% ipython --no-banner

In [1]: import numpy as np

In [2]: from numpy import linalg as LA

In [3]: np.set_printoptions(precision=3, suppress=True, linewidth=120)

In [4]: def rnd(a):
   ...:     return np.round(a, 3) + 0
   ...: 

In [5]: E = np.loadtxt("layer11.csv", delimiter=",")

In [6]: print(E)
[[ 3.  4.  5.  6.  7.]
 [ 8.  9. 10. 11. 12.]
 [13. 14. 15. 16. 17.]
 [18. 19. 20. 21. 22.]
 [23. 24. 25. 26. 27.]]

In [7]: rk = LA.matrix_rank(E)

In [8]: print(rk)
2

In [9]: ns = LA.svd(E)[2][rk:].T

In [10]: print(rnd(ns @ ns.T))
[[ 0.4 -0.4 -0.2  0.   0.2]
 [-0.4  0.7 -0.2 -0.1  0. ]
 [-0.2 -0.2  0.8 -0.2 -0.2]
 [ 0.  -0.1 -0.2  0.7 -0.4]
 [ 0.2  0.  -0.2 -0.4  0.4]]

In [11]: print([int(LA.matrix_rank(E[:i])) for i in range(1, len(E) + 1)])
[1, 2, 2, 2, 2]

In [12]: print([int(LA.matrix_rank(E[:, :j + 1])) for j in range(5)])
[1, 2, 2, 2, 2]

In [13]: A = np.loadtxt("a.csv", delimiter=",")

In [14]: print(A)
[[-3.  1.  0.]
 [ 0. -3.  1.]
 [ 0.  0. -3.]]

In [15]: # triangular

In [16]: x = np.array([-6, 1, 9])

In [17]: target = A @ x

In [18]: print(target)
[ 19.   6. -27.]

In [19]: print(rnd(LA.solve(A, target)))
[-6.  1.  9.]

In [20]: print(rnd(LA.solve(A, A[:, 1])))
[0. 1. 0.]

In [21]: W0 = np.loadtxt("sample1.csv", delimiter=",")

In [22]: print(W0)
[[-1.348 -0.476 -2.669 -1.007  1.262 -1.636  0.866 -0.817 -3.172]
 [ 2.46  -2.099 -0.516 -0.127 -0.266  0.703 -0.773 -0.092 -4.532]
 [ 2.463 -2.805  0.642 -0.399 -1.401  2.191 -1.735 -2.511  1.724]
 [-1.384  2.768 -0.318  1.613 -0.13   0.072  1.171  1.693 -2.442]
 [ 2.223  2.012  1.975 -0.95   0.279  0.379  1.116 -2.83   1.728]
 [ 1.745 -0.608 -1.336 -4.076  2.604  1.557  0.493  0.146 -0.752]
 [-0.382  0.486  0.418  3.712  0.908 -0.677  1.151  1.928 -0.413]
 [ 1.449 -2.201 -0.541  0.207  1.65   1.262  2.369 -3.005 -2.343]
 [-0.402 -1.278  0.542  3.967  1.474  3.5    2.807  2.85  -0.447]
 [-0.181 -0.531 -1.669 -2.409  1.24  -2.219  1.576 -3.025  0.002]
 [ 1.946 -2.385  1.483 -2.797  0.912  0.352 -2.368 -1.097 -0.441]
 [ 1.11  -1.685  0.022 -1.456  2.111 -0.92  -2.091  1.041  1.502]
 [ 3.293  0.252  1.418  1.036  0.09   0.083  0.602  3.079  0.676]]

In [23]: x = np.array([-3, 0, 0, -5, 1, -3, 5, 2, 2])

In [24]: target = W0 @ x

In [25]: beta, lr = np.zeros(9), 1 / LA.norm(W0, 2) ** 2

In [26]: for i in range(250):
    ...:     beta -= lr * W0.T @ (W0 @ beta - target)
    ...:     if i % 50 == 0: print(i, round(LA.norm(W0 @ beta - target), 3))
    ...: 
0 27.77
50 3.471
100 1.884
150 1.028
200 0.561

In [27]: print(rnd(beta))
[-2.939  0.093 -0.134 -4.909  1.084 -2.954  4.882  1.947  2.021]

In [28]: F = np.array([[-2.0, -1.0, -2.0, -2.0],
    ...:     [4.0, 1.0, 0.0, 2.0],
    ...:     [0.0, -1.0, -4.0, -2.0],
    ...:     [0.0, 1.0, 4.0, 2.0]])

In [29]: rng = np.random.default_rng(60661)

In [30]: labels = rng.permutation(4)

In [31]: print(labels)
[1 3 2 0]

In [32]: out = F[labels][:, labels]

In [33]: print(out)
[[ 1.  2.  0.  4.]
 [ 1.  2.  4.  0.]
 [-1. -2. -4.  0.]
 [-1. -2. -2. -2.]]

In [34]: print(np.allclose(out, F))
False

In [35]: print(np.trace(out))
-3.0

In [36]: data = np.load("m.npy")

In [37]: print(rnd(data))
[[ 0.015 -0.015 -0.015 -0.046  0.077  0.046  0.046 -0.046  0.015]
 [-0.015  0.015  0.015  0.046 -0.077 -0.046 -0.046  0.046 -0.015]
 [-0.015  0.015  0.015  0.046 -0.077 -0.046 -0.046  0.046 -0.015]
 [-0.046  0.046  0.046  0.138 -0.231 -0.138 -0.138  0.138 -0.046]
 [ 0.077 -0.077 -0.077 -0.231  0.385  0.231  0.231 -0.231  0.077]
 [ 0.046 -0.046 -0.046 -0.138  0.231  0.138  0.138 -0.138  0.046]
 [ 0.046 -0.046 -0.046 -0.138  0.231  0.138  0.138 -0.138  0.046]
 [-0.046  0.046  0.046  0.138 -0.231 -0.138 -0.138  0.138 -0.046]
 [ 0.015 -0.015 -0.015 -0.046  0.077  0.046  0.046 -0.046  0.015]]

In [38]: # rows and columns are dependent

In [39]: print(np.abs(np.diag(LA.qr(data)[1])) > 1e-9)
[ True False False False False False False False False]

In [40]: def softmax(z):
    ...:     e = np.exp(z - z.max(axis=-1, keepdims=True))
    ...:     return e / e.sum(axis=-1, keepdims=True)
    ...: 

In [41]: print(rnd(softmax(10 * data[6])))
[0.069 0.027 0.027 0.011 0.438 0.174 0.174 0.011 0.069]

In [42]: print(rnd(softmax(data[6])))
[0.113 0.103 0.103 0.094 0.135 0.123 0.123 0.094 0.113]

In [43]: scores = data @ data.T / np.sqrt(9)

In [44]: print(softmax(scores).round(6).argmax(axis=1))
[4 3 3 3 4 4 4 3 4]

In [45]: print(rnd(softmax(scores)[6] @ data))
[ 0.01  -0.01  -0.01  -0.031  0.051  0.031  0.031 -0.031  0.01 ]

In [46]: out = np.array([[-2, 4, 6],
    ...:     [4, -1, -5],
    ...:     [-8, 5, 8],
    ...:     [4, -9, -1],
    ...:     [9, 4, 7],
    ...:     [-3, 1, -3],
    ...:     [5, 8, -1],
    ...:     [-5, 2, 1],
    ...:     [4, -7, -2]])

In [47]: print(LA.matrix_rank(data @ out))
1

In [48]: print(rnd(np.einsum("ij->j", data)))
[ 0.077 -0.077 -0.077 -0.231  0.385  0.231  0.231 -0.231  0.077]

In [49]: print(rnd(np.einsum("ij,ij->i", data, data)))
[0.015 0.015 0.015 0.138 0.385 0.138 0.138 0.138 0.015]

In [50]: print(np.vstack([data, out.T]).shape)
(12, 9)

In [51]: print(LA.matrix_rank(np.vstack([data, out.T])))
4

In [52]: print(rnd(data @ out))
[[ 0.923  0.938  0.369]
 [-0.923 -0.938 -0.369]
 [-0.923 -0.938 -0.369]
 [-2.769 -2.815 -1.108]
 [ 4.615  4.692  1.846]
 [ 2.769  2.815  1.108]
 [ 2.769  2.815  1.108]
 [-2.769 -2.815 -1.108]
 [ 0.923  0.938  0.369]]

In [53]: x = np.array([3, -1, 3, 3, -3, 1, 0, -2, 1])

In [54]: print(rnd(data @ data @ x))
[-0.2  0.2  0.2  0.6 -1.  -0.6 -0.6  0.6 -0.2]

In [55]: print(rnd(data @ x))
[-0.2  0.2  0.2  0.6 -1.  -0.6 -0.6  0.6 -0.2]

In [56]: print(rnd((x - data @ x) @ (data @ x)))
0.0

In [57]: M = np.load("run19.npy")

In [58]: print(rnd(M))
[[0.143 0.    0.143 0.143 0.143 0.    0.143 0.143 0.143 0.   ]
 [0.    0.333 0.333 0.    0.    0.    0.333 0.    0.    0.   ]
 [0.    0.    0.333 0.    0.167 0.    0.167 0.167 0.    0.167]
 [0.    0.    0.    1.    0.    0.    0.    0.    0.    0.   ]
 [0.    0.    0.    0.333 0.333 0.    0.    0.333 0.    0.   ]
 [0.    0.    0.    0.    0.25  0.5   0.    0.25  0.    0.   ]
 [0.    0.    0.    0.167 0.167 0.167 0.167 0.167 0.167 0.   ]
 [0.    0.    0.2   0.    0.2   0.2   0.    0.2   0.2   0.   ]
 [0.333 0.    0.    0.    0.    0.    0.333 0.    0.333 0.   ]
 [0.    0.    0.    0.25  0.    0.    0.25  0.    0.    0.5  ]]

In [59]: # column 7 repeats column 4

In [60]: x = np.array([3, 2, 2, 1, 0, 0, 2, 4, 1])

In [61]: print(LA.norm(data @ x) <= LA.norm(data, 2) * LA.norm(x) + 1e-9)
True

In [62]: print(rnd(data @ (2 * x)))
[-0.277  0.277  0.277  0.831 -1.385 -0.831 -0.831  0.831 -0.277]

In [63]: print(rnd(np.einsum("ij,j->i", data, x)))
[-0.138  0.138  0.138  0.415 -0.692 -0.415 -0.415  0.415 -0.138]

In [64]: print(rnd((data * x).sum(axis=1)))
[-0.138  0.138  0.138  0.415 -0.692 -0.415 -0.415  0.415 -0.138]

In [65]: feats = np.loadtxt("data.csv", delimiter=",")

In [66]: print(feats)
[[-1. -1. -1. -1.]
 [-1. -2. -2. -2.]
 [-1. -2. -3. -3.]
 [-1. -2. -3. -4.]]

In [67]: # symmetric, so the eigenvalues are real

In [68]: C2 = feats.T @ feats

In [69]: print(rnd(LA.eigvalsh(C2)[::-1]))
[68.738  1.     0.181  0.08 ]

In [70]: print(np.diag(C2))
[ 4. 13. 23. 30.]

In [71]: print(C2)
[[ 4.  7.  9. 10.]
 [ 7. 13. 17. 19.]
 [ 9. 17. 23. 26.]
 [10. 19. 26. 30.]]
